In [1]: import numpy as np

In [2]: np.set_printoptions(suppress=True, linewidth=200)

In [3]: arr = np.array([[1.0, 0.0, 0.0], [0.0, -1.0, 2.0], [0.0, 0.0, -1.0]])

In [4]: Q, Rm = np.linalg.qr(arr)

In [5]: abs(Rm[0, 0]), np.round(np.linalg.norm(arr[:, 0]), 1)
Out[5]: (np.float64(1.0), np.float64(1.0))

In [6]: Q.T @ Q
Out[6]: 
array([[1., 0., 0.],
       [0., 1., 0.],
       [0., 0., 1.]])

In [7]: np.allclose(Rm.T @ Rm, arr.T @ arr)
Out[7]: True

In [8]: np.abs(np.diag(Rm))
Out[8]: array([1., 1., 1.])

In [9]: Q.shape, Rm.shape
Out[9]: ((3, 3), (3, 3))

In [10]: print(Q)
[[ 1.  0.  0.]
 [-0.  1.  0.]
 [-0. -0.  1.]]

In [11]: F = np.load("case0.npy")

In [12]: F
Out[12]: 
array([[ 1,  1, -1, -1, -1, -1,  1,  1],
       [ 1, -1,  1, -1, -1,  1, -1,  1],
       [ 1,  1,  1,  1, -1, -1, -1, -1]])

In [13]: F.reshape(2, -1)
Out[13]: 
array([[ 1,  1, -1, -1, -1, -1,  1,  1,  1, -1,  1, -1],
       [-1,  1, -1,  1,  1,  1,  1,  1, -1, -1, -1, -1]])

In [14]: print(F.reshape(-1, 2))
[[ 1  1]
 [-1 -1]
 [-1 -1]
 [ 1  1]
 [ 1 -1]
 [ 1 -1]
 [-1  1]
 [-1  1]
 [ 1  1]
 [ 1  1]
 [-1 -1]
 [-1 -1]]

In [15]: blk = F.reshape(3, 2, -1)

In [16]: blk.shape
Out[16]: (3, 2, 4)

In [17]: blk.transpose(1, 0, 2)
Out[17]: 
array([[[ 1,  1, -1, -1],
        [ 1, -1,  1, -1],
        [ 1,  1,  1,  1]],

       [[-1, -1,  1,  1],
        [-1,  1, -1,  1],
        [-1, -1, -1, -1]]])

In [18]: np.swapaxes(blk, 1, 2)[1]
Out[18]: 
array([[ 1, -1],
       [-1,  1],
       [ 1, -1],
       [-1,  1]])

In [19]: np.einsum("ihd,jhd->hij", blk, blk).shape
Out[19]: (2, 3, 3)

In [20]: A2 = F[0, 0] * F[1:] - np.outer(F[1:, 0], F[0])

In [21]: A2
Out[21]: 
array([[ 0, -2,  2,  0,  0,  2, -2,  0],
       [ 0,  0,  2,  2,  0,  0, -2, -2]])

In [22]: print(F[:, 0] / F[0, 0])
[1. 1. 1.]

In [23]: np.linalg.matrix_rank(A2), np.linalg.matrix_rank(F)
Out[23]: (np.int64(2), np.int64(3))

In [24]: np.linalg.matrix_rank(A2)
Out[24]: np.int64(2)

In [25]: print(A2.sum(axis=1))
[0 0]

In [26]: A2.shape
Out[26]: (2, 8)
